$ ipython --no-banner

In [1]: import numpy as np

In [2]: np.set_printoptions(suppress=True, linewidth=140)

In [3]: M = np.load("layer5.npy")

In [4]: M
Out[4]: 
array([[6., 5., 0., 0.],
       [5., 6., 0., 0.],
       [0., 0., 6., 0.],
       [0., 0., 0., 6.]])

In [5]: evals, vecs = np.linalg.eig(M)

In [6]: round(float(np.prod(evals)), 1)
Out[6]: 396.0

In [7]: np.round(np.sort(np.linalg.eigvals(np.linalg.inv(M))), 1)
Out[7]: array([0.1, 0.2, 0.2, 1. ])

In [8]: evals.round(1)
Out[8]: array([11.,  1.,  6.,  6.])

In [9]: np.round(np.sort(np.linalg.eigvals(M @ M)), 1)
Out[9]: array([  1.,  36.,  36., 121.])

In [10]: M @ M
Out[10]: 
array([[61., 60.,  0.,  0.],
       [60., 61.,  0.,  0.],
       [ 0.,  0., 36.,  0.],
       [ 0.,  0.,  0., 36.]])

In [11]: (np.linalg.matrix_power((M != 0) + (M.T != 0) + np.eye(4), 4) > 0).astype(int)
Out[11]: 
array([[1, 1, 0, 0],
       [1, 1, 0, 0],
       [0, 0, 1, 0],
       [0, 0, 0, 1]])

In [12]: np.round(np.sort(np.linalg.eigvals(M).real), 1)
Out[12]: array([ 1.,  6.,  6., 11.])

In [13]: round(float(np.linalg.det(M)), 1)
Out[13]: 396.0

In [14]: other = np.array([[0, 0], [1, 0], [2, 1], [1, 0]])

In [15]: np.linalg.matrix_rank(M @ other)
Out[15]: np.int64(2)

In [16]: np.linalg.matrix_rank(np.vstack([M, other.T]))
Out[16]: np.int64(4)

In [17]: np.einsum("ij->j", M)
Out[17]: array([11., 11.,  6.,  6.])

In [18]: np.vstack([M, other.T]).shape
Out[18]: (6, 4)

In [19]: np.einsum("ik,kj->ji", M, other)
Out[19]: 
array([[ 5.,  6., 12.,  6.],
       [ 0.,  0.,  6.,  0.]])

In [20]: np.trace(M)
Out[20]: np.float64(24.0)

In [21]: (M - M.T) / 2
Out[21]: 
array([[0., 0., 0., 0.],
       [0., 0., 0., 0.],
       [0., 0., 0., 0.],
       [0., 0., 0., 0.]])

In [22]: round(float(np.linalg.det(M)), 1)
Out[22]: 396.0

In [23]: W2 = np.array([[-3, -7, 2], [-3, 3, -3], [0, -6, -9]])

In [24]: rng = np.random.default_rng(3148)

In [25]: W0 = (rng.random((26, 3)) < 0.25) @ W2

In [26]: W0
Out[26]: 
array([[ -3,  -3, -12],
       [  0,  -6,  -9],
       [ -3,  -7,   2],
       [ -6,  -4,  -1],
       [ -3,  -3, -12],
       [  0,   0,   0],
       [  0,  -6,  -9],
       [ -6,  -4,  -1],
       [  0,   0,   0],
       [  0,   0,   0],
       [  0,   0,   0],
       [ -3,  -7,   2],
       [ -3,   3,  -3],
       [  0,   0,   0],
       [ -3, -13,  -7],
       [  0,   0,   0],
       [  0,   0,   0],
       [ -3,  -7,   2],
       [  0,   0,   0],
       [ -3,  -7,   2],
       [ -3,   3,  -3],
       [  0,   0,   0],
       [ -3,  -7,   2],
       [  0,   0,   0],
       [  0,   0,   0],
       [  0,   0,   0]])

In [27]: # row 4 repeats row 0

In [28]: cen = W0 - W0.mean(axis=0)

In [29]: Uu, sv, Vh = np.linalg.svd(cen, full_matrices=False)

In [30]: round(float((sv ** 2).sum() ** 2 / (sv ** 4).sum()), 1)
Out[30]: 2.2

In [31]: np.abs(Uu[:, 0]).argmax()
Out[31]: np.int64(14)

In [32]: sv.round(1)
Out[32]: array([22.4, 18.7,  8.5])

In [33]: np.round(sv ** 2 / (sv ** 2).sum(), 1)
Out[33]: array([0.5, 0.4, 0.1])

In [34]: np.searchsorted(np.cumsum(sv ** 2) / (sv ** 2).sum(), 0.9) + 1
Out[34]: np.int64(2)

In [35]: np.round(cen.mean(axis=0), 1) + 0
Out[35]: array([0., 0., 0.])

In [36]: np.round(Vh[0] * np.sign(Vh[0, np.abs(Vh[0]).argmax()]), 1)
Out[36]: array([0.1, 0.5, 0.8])

In [37]: np.linalg.matrix_rank(cen)
Out[37]: np.int64(3)

In [38]: cen = W0 - W0.mean(axis=0)

In [39]: vecs = np.linalg.svd(cen)[2][:2]

In [40]: other = cen - cen @ vecs.T @ vecs

In [41]: np.round(np.cov(cen @ vecs.T, rowvar=False), 1) + 0
Out[41]: 
array([[20.1,  0. ],
       [ 0. , 14. ]])

In [42]: np.round(np.diag(vecs.T @ vecs), 1)
Out[42]: array([0.1, 0.9, 1. ])

In [43]: np.round(other.std(axis=0), 1) + 0
Out[43]: array([1.6, 0.4, 0. ])

In [44]: np.linalg.norm(other, axis=1).round(6).argmax()
Out[44]: np.int64(3)
